$ ipython --no-banner

In [1]: import numpy as np

In [2]: np.set_printoptions(suppress=True, linewidth=140)

In [3]: def tidy(a):
   ...:     return np.round(a, 2) + 0
   ...: 

In [4]: Q, _ = np.linalg.qr(np.array([[0.0, -1.5], [2.2, 0.1]]))

In [5]: evals = np.array([-1, 0])

In [6]: J = Q @ np.diag(evals) @ Q.T

In [7]: print(J)
[[ 0.  0.]
 [ 0. -1.]]

In [8]: hat = np.triu(np.array([[-2, -2], [-2, 1]]), 1) + np.eye(2)

In [9]: other = hat @ J @ np.linalg.inv(hat)

In [10]: print(np.trace(other), np.trace(J))
-1.0 -1.0

In [11]: print(hat @ J - J @ hat)
[[0. 2.]
 [0. 0.]]

In [12]: print(np.all(np.linalg.eigvalsh(J) > 0))
False

In [13]: Q, _ = np.linalg.qr(np.array([[0.5, -0.1, -0.1, 0.3],
    ...:     [1.1, -0.8, -1.0, -0.3],
    ...:     [0.9, 0.6, 0.1, -0.3],
    ...:     [0.4, -0.2, 0.9, 0.0]]))

In [14]: evals = np.array([2, 3, 0, 3])

In [15]: E = Q @ np.diag(evals) @ Q.T

In [16]: print(tidy(E))
[[ 2.89 -0.19 -0.18 -0.2 ]
 [-0.19  2.23 -0.48  0.67]
 [-0.18 -0.48  2.65  0.07]
 [-0.2   0.67  0.07  0.23]]

In [17]: # symmetric

In [18]: print(tidy(np.linalg.pinv(J)))
[[ 0.  0.]
 [ 0. -1.]]

In [19]: print(J[:, 1] @ J[:, 0])
0.0

In [20]: print(tidy(np.linalg.svd(J, compute_uv=False)))
[1. 0.]

In [21]: print(tidy(np.linalg.norm(J, axis=0)))
[0. 1.]

In [22]: evals, evecs = np.linalg.eigh(E)

In [23]: x = np.array([-2, -2, 1, -1])

In [24]: print(tidy(x @ E @ x))
26.23

In [25]: r0, g = E[1], E[3]

In [26]: print(tidy(r0 @ g))
1.66

In [27]: pr = (r0 @ g) / (r0 @ r0) * r0

In [28]: print(tidy((g - pr) @ r0))
0.0

In [29]: print(tidy(pr))
[-0.06  0.65 -0.14  0.2 ]

In [30]: print(tidy(g - pr))
[-0.14  0.02  0.21  0.03]

In [31]: print(np.linalg.matrix_rank(E, rtol=0.1))
3

In [32]: print(tidy(np.linalg.norm(E, 2) / np.linalg.norm(E)))
0.64

In [33]: print(np.argsort(-np.linalg.norm(E, axis=0).round(6), kind="stable")[:3])
[0 2 1]

In [34]: data = np.array([[1, 0, 0], [0, 1, 0], [0, 0, 1]])

In [35]: print(data @ data)
[[1 0 0]
 [0 1 0]
 [0 0 1]]

In [36]: print(np.prod(np.diag(data)), tidy(np.linalg.det(data)))
1 1.0

In [37]: print(tidy(np.sort(np.linalg.eigvals(data))))
[1. 1. 1.]

In [38]: X = np.array([[-6, -8, 0, 0], [-3, 3, 0, 0], [0, 0, -6, -8], [0, 0, -3, 3]])

In [39]: print(X)
[[-6 -8  0  0]
 [-3  3  0  0]
 [ 0  0 -6 -8]
 [ 0  0 -3  3]]

In [40]: evals, evecs = np.linalg.eig(X)

In [41]: print(tidy(np.sort(np.linalg.eigvals(X.T))))
[-8.15 -8.15  5.15  5.15]

In [42]: print(tidy(np.prod(evals)))
1764.0

In [43]: print(tidy(np.sort(np.linalg.eigvals(X @ X))))
[26.54 26.54 66.46 66.46]

In [44]: Uu, sig, Vh = np.linalg.svd(X, full_matrices=False)

In [45]: print(tidy(Uu.T @ Uu))
[[1. 0. 0. 0.]
 [0. 1. 0. 0.]
 [0. 0. 1. 0.]
 [0. 0. 0. 1.]]

In [46]: print((sig > 1e-8).sum())
4

In [47]: print(tidy(np.cumsum(sig ** 2) / np.sum(sig ** 2)))
[0.43 0.85 0.93 1.  ]

In [48]: print(np.allclose(Uu * sig @ Vh, X))
True

In [49]: print(tidy(np.sqrt((sig ** 2).sum())), tidy(np.linalg.norm(X)))
15.36 15.36

In [50]: print(Uu.shape, sig.shape, Vh.shape)
(4, 4) (4,) (4, 4)

In [51]: arr = np.load("layer14.npy")

In [52]: print(tidy(arr))
[[-0.77 -0.54 -0.34]
 [ 0.47 -0.84  0.26]
 [-0.43  0.04  0.9 ]]

In [53]: # columns are unit length and at right angles

In [54]: print(tidy(np.linalg.norm(arr, axis=0)))
[1. 1. 1.]

In [55]: print(tidy(arr[:, 1] @ arr[:, 2]))
0.0

In [56]: print(tidy(arr @ arr.T))
[[1. 0. 0.]
 [0. 1. 0.]
 [0. 0. 1.]]

In [57]: print(tidy(arr.T @ arr))
[[1. 0. 0.]
 [0. 1. 0.]
 [0. 0. 1.]]

In [58]: hat = np.triu(np.array([[1, 0, 2], [1, 0, 0], [1, 0, 1]]), 1) + np.eye(3)

In [59]: other = hat @ arr @ np.linalg.inv(hat)

In [60]: print(np.linalg.matrix_rank(other))
3

In [61]: print(tidy(other))
[[-1.63 -0.46  4.72]
 [ 0.47 -0.84 -0.68]
 [-0.43  0.04  1.76]]

In [62]: print(tidy(np.linalg.det(other)))
1.0

In [63]: print(tidy(np.poly(other)))
[ 1.    0.71 -0.71 -1.  ]

In [64]: feats = np.load("w.npy")

In [65]: print(feats)
[[-3.  1.  0.]
 [ 0. -3.  1.]
 [ 0.  0. -3.]]

In [66]: # triangular

In [67]: print(tidy(np.sort(np.linalg.eigvals(feats))))
[-3. -3. -3.]

In [68]: print(feats @ feats)
[[ 9. -6.  1.]
 [ 0.  9. -6.]
 [ 0.  0.  9.]]

In [69]: print([int(np.linalg.matrix_rank(np.linalg.matrix_power(feats, p))) for p in range(1, 4)])
[3, 3, 3]

In [70]: evals, evecs = np.linalg.eig(feats)

In [71]: print(tidy(np.sort(np.linalg.eigvals(feats.T))))
[-3. -3. -3.]

In [72]: print(tidy(np.sort(np.linalg.eigvals(feats @ feats))))
[9. 9. 9.]

In [73]: print(evals)
[-3. -3. -3.]

In [74]: print(np.prod(evals))
-27.0

In [75]: print(feats @ evecs[:, 0] - evals[0] * evecs[:, 0])
[0. 0. 0.]

In [76]: Q, _ = np.linalg.qr(np.array([[0.2, -1.1, -0.2, 0.5],
    ...:     [-0.4, 0.6, 1.9, -0.9],
    ...:     [-0.1, 1.3, 0.5, 0.0],
    ...:     [-1.0, 0.8, 0.1, -1.5]]))

In [77]: M = 2 * Q

In [78]: print(tidy(M))
[[-0.36 -1.15 -0.4   1.55]
 [ 0.73  0.19 -1.85 -0.17]
 [ 0.18  1.56  0.11  1.23]
 [ 1.82 -0.46  0.65  0.26]]

In [79]: other = np.array([[2, 1, 2], [1, 2, 1], [1, 1, 1], [2, 2, 0]])

In [80]: print(np.linalg.matrix_rank(M @ other))
3

In [81]: other @ M
---------------------------------------------------------------------------
ValueError                                Traceback (most recent call last)
Cell In[81], line 1
----> 1 other @ M

ValueError: matmul: Input operand 1 has a mismatch in its core dimension 0, with gufunc signature (n?,k),(k,m?)->(n?,m?) (size 4 is different from 3)

In [82]: print(tidy(M @ other))
[[ 0.81  0.03 -2.28]
 [-0.56 -1.1  -0.21]
 [ 4.5   5.88  2.04]
 [ 4.33  2.06  3.82]]

In [83]: print(tidy(np.einsum("ij->j", M)))
[ 2.36  0.14 -1.49  2.86]

In [84]: x = np.array([0, 1, 1, -1])

In [85]: a = np.maximum(M @ x, 0)

In [86]: print(tidy(np.maximum(M @ x, 0) - np.maximum(-M @ x, 0)))
[-3.1  -1.49  0.44 -0.07]

In [87]: print(tidy(np.maximum(M @ (3 * x), 0)))
[0.   0.   1.33 0.  ]

In [88]: print(tidy(M * (a > 1e-9)[:, None]))
[[0.   0.   0.   0.  ]
 [0.   0.   0.   0.  ]
 [0.18 1.56 0.11 1.23]
 [0.   0.   0.   0.  ]]

In [89]: print(tidy(M.T @ a))
[0.08 0.69 0.05 0.54]

In [90]: print(tidy(a))
[0.   0.   0.44 0.  ]

In [91]: r0, g = M[3], M[2]

In [92]: print(tidy(r0 @ r0))
4.0

In [93]: pr = (r0 @ g) / (r0 @ r0) * r0

In [94]: print(tidy(g - pr))
[0.18 1.56 0.11 1.23]

In [95]: m1 = 3 * np.eye(3) + np.ones((3, 3))

In [96]: print(m1)
[[4. 1. 1.]
 [1. 4. 1.]
 [1. 1. 4.]]

In [97]: other = np.linalg.inv(m1)

In [98]: print(np.allclose(other, m1.T))
False

In [99]: print(tidy(other))
[[ 0.28 -0.06 -0.06]
 [-0.06  0.28 -0.06]
 [-0.06 -0.06  0.28]]

In [100]: print(tidy(m1 @ other))
[[1. 0. 0.]
 [0. 1. 0.]
 [0. 0. 1.]]

In [101]: r0 = np.array([0, 1, 1])

In [102]: other = m1 + np.outer(r0, np.eye(3)[0])

In [103]: print(np.linalg.matrix_rank(other - m1))
1

In [104]: print(other)
[[4. 1. 1.]
 [2. 4. 1.]
 [2. 1. 4.]]

In [105]: print(tidy(np.linalg.det(other[::-1])))
-48.0

In [106]: print(np.einsum("ij,ji->", other, other))
58.0

In [107]: print(tidy(np.poly(other)))
[  1. -12.  43. -48.]

In [108]: print(tidy(np.linalg.det(other.T)))
48.0
